$ ipython --no-banner

In [1]: import numpy as np

In [2]: np.set_printoptions(precision=2, suppress=True, linewidth=100, legacy="1.25")

In [3]: tidy = lambda a: np.round(a, 2) + 0

In [4]: feats = np.loadtxt("m.csv", delimiter=",")

In [5]: feats
Out[5]: 
array([[-3., -3.,  1., -1.],
       [ 6.,  6., -4., -2.],
       [ 0.,  0., -2., -4.],
       [ 0.,  0.,  2.,  4.]])

In [6]: # rank 2

In [7]: tidy(np.linalg.norm(feats, 2) / np.linalg.norm(feats))
Out[7]: 0.86

In [8]: [round(float(x), 2) for x in np.linalg.svd(feats, compute_uv=False)[:3]]
Out[8]: [10.66, 6.19, 0.0]

In [9]: tidy(np.linalg.eigvals(feats))
Out[9]: array([0., 3., 0., 2.])

In [10]: tidy(np.linalg.det(feats.T))
Out[10]: 0.0

In [11]: np.einsum("ii->", feats)
Out[11]: 5.0

In [12]: np.einsum("ij,ji->", feats, feats)
Out[12]: 13.0

In [13]: np.poly(feats)
Out[13]: array([ 1., -5.,  6.,  0.,  0.])

In [14]: data = np.load("layer6.npy")

In [15]: data
Out[15]: 
array([[ 2, -2,  2],
       [ 2, -2,  2],
       [-2,  3,  0],
       [ 0,  1,  2],
       [ 2, -1,  4],
       [ 0,  1,  2],
       [-2,  2, -2],
       [-2,  2, -2],
       [-2,  3,  0],
       [ 0,  1,  2],
       [ 0,  0,  0],
       [ 0,  0,  0],
       [ 0,  1,  2],
       [ 0,  0,  0],
       [ 0,  0,  0],
       [ 0,  0,  0],
       [ 0,  1,  2]])

In [16]: # row 1 repeats row 0

In [17]: Ac = data - data.mean(axis=0)

In [18]: evecs = np.linalg.svd(Ac)[2][:2]

In [19]: out = Ac - Ac @ evecs.T @ evecs

In [20]: tidy(np.linalg.norm(out) / np.linalg.norm(Ac))
Out[20]: 0.0

In [21]: tidy(out.std(axis=0))
Out[21]: array([0., 0., 0.])

In [22]: tidy(np.cov(Ac @ evecs.T, rowvar=False))
Out[22]: 
array([[5.16, 0.  ],
       [0.  , 1.23]])

In [23]: tidy((Ac @ evecs.T).std(axis=0))
Out[23]: array([2.2 , 1.08])

In [24]: gram = np.cov(data, rowvar=False)

In [25]: tidy(gram)
Out[25]: 
array([[ 1.74, -1.8 ,  1.6 ],
       [-1.8 ,  2.13, -1.14],
       [ 1.6 , -1.14,  2.53]])

In [26]: tidy(np.corrcoef(data.T))
Out[26]: 
array([[ 1.  , -0.94,  0.77],
       [-0.94,  1.  , -0.49],
       [ 0.77, -0.49,  1.  ]])

In [27]: tidy(data.std(axis=0))
Out[27]: array([1.28, 1.42, 1.54])

In [28]: tidy(np.linalg.eigvalsh(gram)[::-1])
Out[28]: array([5.16, 1.23, 0.  ])

In [29]: gram.shape
Out[29]: (3, 3)

In [30]: tidy(np.polyfit(data[:, 2], data[:, 0], 1))
Out[30]: array([ 0.63, -0.64])

In [31]: np.argwhere(np.triu(np.abs(np.corrcoef(data.T)) > 0.8, 1))
Out[31]: array([[0, 1]])
